$ ipython --no-banner

In [1]: import numpy as np

In [2]: from numpy import linalg as LA

In [3]: np.set_printoptions(precision=3, suppress=True, linewidth=120)

In [4]: J = np.load("run0.npy")

In [5]: J
Out[5]: 
array([[-0.2  , -0.5  , -0.3  ,  0.5  ,  0.6  ],
       [-0.104, -0.55 , -0.275,  0.453,  0.583],
       [-0.8  , -1.1  ,  0.5  , -0.7  , -0.5  ]])

In [6]: left, sig, VT = LA.svd(J)

In [7]: np.argmax(sig[:-1] / (sig[1:] + 1e-6)) + 1
Out[7]: np.int64(2)

In [8]: M2 = left[:, :2] @ np.diag(sig[:2]) @ VT[:2]

In [9]: LA.matrix_rank(M2)
Out[9]: np.int64(2)

In [10]: LA.matrix_rank(J, rtol=0.05)
Out[10]: np.int64(2)

In [11]: round(float(LA.norm(J - M2, 2)), 3), round(float(sig[2]), 3)
Out[11]: (0.083, 0.083)

In [12]: vec = np.array([-2, -1, 1, -2, -1])

In [13]: J @ vec
Out[13]: array([-1.   , -1.006,  5.1  ])

In [14]: np.sign((J @ vec).round(6))
Out[14]: array([-1., -1.,  1.])

In [15]: round(float(LA.norm(J, 2) / LA.norm(J)), 3)
Out[15]: 0.774

In [16]: X = np.array([[0, 7, 1, 7], [2, 9, 3, 9], [1, 8, 2, 8]])

In [17]: r = LA.matrix_rank(X)

In [18]: r
Out[18]: np.int64(2)

In [19]: null = LA.svd(X)[2][r:].T

In [20]: [int(LA.matrix_rank(np.delete(X, i, axis=0))) for i in range(3)]
Out[20]: [2, 2, 2]

In [21]: null @ null.T
Out[21]: 
array([[ 0.421,  0.035, -0.491,  0.035],
       [ 0.035,  0.503, -0.041, -0.497],
       [-0.491, -0.041,  0.573, -0.041],
       [ 0.035, -0.497, -0.041,  0.503]])

In [22]: [int(LA.matrix_rank(X[:i])) for i in range(1, len(X) + 1)]
Out[22]: [1, 2, 2]

In [23]: np.round(X @ LA.pinv(X) @ X, 3) + 0
Out[23]: 
array([[0., 7., 1., 7.],
       [2., 9., 3., 9.],
       [1., 8., 2., 8.]])

In [24]: np.unique(X.round(6), axis=0).shape
Out[24]: (3, 4)

In [25]: E = np.array([[1, 5, 1, 5, 1, 5],
    ...:     [1, 5, 1, 5, 1, 5],
    ...:     [9, 8, 9, 8, 9, 8],
    ...:     [1, 5, 1, 5, 1, 5],
    ...:     [1, 5, 1, 5, 1, 5],
    ...:     [9, 8, 9, 8, 9, 8]])

In [26]: left, sig, VT = LA.svd(E)

In [27]: np.argmax(sig[:-1] / (sig[1:] + 1e-6)) + 1
Out[27]: np.int64(2)

In [28]: sig.round(3) + 0
Out[28]: array([33.041,  9.502,  0.   ,  0.   ,  0.   ,  0.   ])

In [29]: M2 = left[:, :2] @ np.diag(sig[:2]) @ VT[:2]

In [30]: round(LA.norm(E - M2, 2), 3), round(float(sig[2]), 3)
Out[30]: (np.float64(0.0), 0.0)

In [31]: M2
Out[31]: 
array([[1., 5., 1., 5., 1., 5.],
       [1., 5., 1., 5., 1., 5.],
       [9., 8., 9., 8., 9., 8.],
       [1., 5., 1., 5., 1., 5.],
       [1., 5., 1., 5., 1., 5.],
       [9., 8., 9., 8., 9., 8.]])

In [32]: round(float(np.abs(E - M2).max()), 3)
Out[32]: 0.0

In [33]: LA.matrix_rank(E, rtol=0.05)
Out[33]: np.int64(2)

In [34]: LA.matrix_rank(M2)
Out[34]: np.int64(2)

In [35]: LA.norm(E, axis=1)
Out[35]: array([ 8.832,  8.832, 20.857,  8.832,  8.832, 20.857])

In [36]: np.round(LA.norm(E, 2), 3)
Out[36]: np.float64(33.041)

In [37]: round(LA.norm(E[3] - E[0]), 3)
Out[37]: np.float64(0.0)

In [38]: round(LA.norm(E, 1), 3), np.round(LA.norm(E, np.inf), 3)
Out[38]: (np.float64(36.0), np.float64(51.0))

In [39]: np.round(LA.norm(E) ** 2 / LA.norm(E, 2) ** 2, 3)
Out[39]: np.float64(1.083)

In [40]: [round(float(x), 3) for x in LA.svd(E, compute_uv=False)[:3]]
Out[40]: [33.041, 9.502, 0.0]

In [41]: LA.matrix_rank(E, rtol=0.1)
Out[41]: np.int64(2)

In [42]: K = np.abs(np.array([[2, -1, 0, 2, -2, 0],
    ...:     [-2, -1, 2, -2, 0, 1],
    ...:     [-1, 0, -1, 0, 1, 1],
    ...:     [-2, -1, 0, -2, -2, 1],
    ...:     [1, -1, -2, 2, -1, 1],
    ...:     [-1, 0, -2, -2, 1, -2]])) + np.eye(6)

In [43]: K = K / K.sum(axis=1, keepdims=True)

In [44]: K
Out[44]: 
array([[0.375, 0.125, 0.   , 0.25 , 0.25 , 0.   ],
       [0.222, 0.222, 0.222, 0.222, 0.   , 0.111],
       [0.2  , 0.   , 0.4  , 0.   , 0.2  , 0.2  ],
       [0.222, 0.111, 0.   , 0.333, 0.222, 0.111],
       [0.111, 0.111, 0.222, 0.222, 0.222, 0.111],
       [0.111, 0.   , 0.222, 0.222, 0.111, 0.333]])

In [45]: u = np.array([5, 6, 1])

In [46]: np.cross(K[4, :3], K[3, :3])
Out[46]: array([-0.025,  0.049, -0.012])

In [47]: np.polyval(u, K[4])
Out[47]: array([1.728, 1.728, 2.58 , 2.58 , 2.58 , 1.728])

In [48]: vec = np.array([2, 1, 2, 3, -3, 2])

In [49]: y = K @ vec

In [50]: c, lr = np.zeros(6), 1 / LA.norm(K, 2) ** 2

In [51]: for i in range(200):
    ...:     c -= lr * K.T @ (K @ c - y)
    ...:     if i % 50 == 0: print(i, round(LA.norm(K @ c - y), 3))
    ...: 
0 0.998
50 0.113
100 0.041
150 0.018

In [52]: round(LA.cond(K), 3)
Out[52]: np.float64(145.049)

In [53]: c
Out[53]: array([ 1.851,  1.924,  1.571,  2.343, -2.606,  2.625])

In [54]: O, r_ = LA.qr(K)

In [55]: O.shape, r_.shape
Out[55]: ((6, 6), (6, 6))

In [56]: np.round(O @ r_, 3) + 0
Out[56]: 
array([[0.375, 0.125, 0.   , 0.25 , 0.25 , 0.   ],
       [0.222, 0.222, 0.222, 0.222, 0.   , 0.111],
       [0.2  , 0.   , 0.4  , 0.   , 0.2  , 0.2  ],
       [0.222, 0.111, 0.   , 0.333, 0.222, 0.111],
       [0.111, 0.111, 0.222, 0.222, 0.222, 0.111],
       [0.111, 0.   , 0.222, 0.222, 0.111, 0.333]])

In [57]: np.round(O.T @ O, 3) + 0
Out[57]: 
array([[1., 0., 0., 0., 0., 0.],
       [0., 1., 0., 0., 0., 0.],
       [0., 0., 1., 0., 0., 0.],
       [0., 0., 0., 1., 0., 0.],
       [0., 0., 0., 0., 1., 0.],
       [0., 0., 0., 0., 0., 1.]])

In [58]: np.round(abs(r_[0, 0]), 3), round(float(LA.norm(K[:, 0])), 3)
Out[58]: (np.float64(0.551), 0.551)
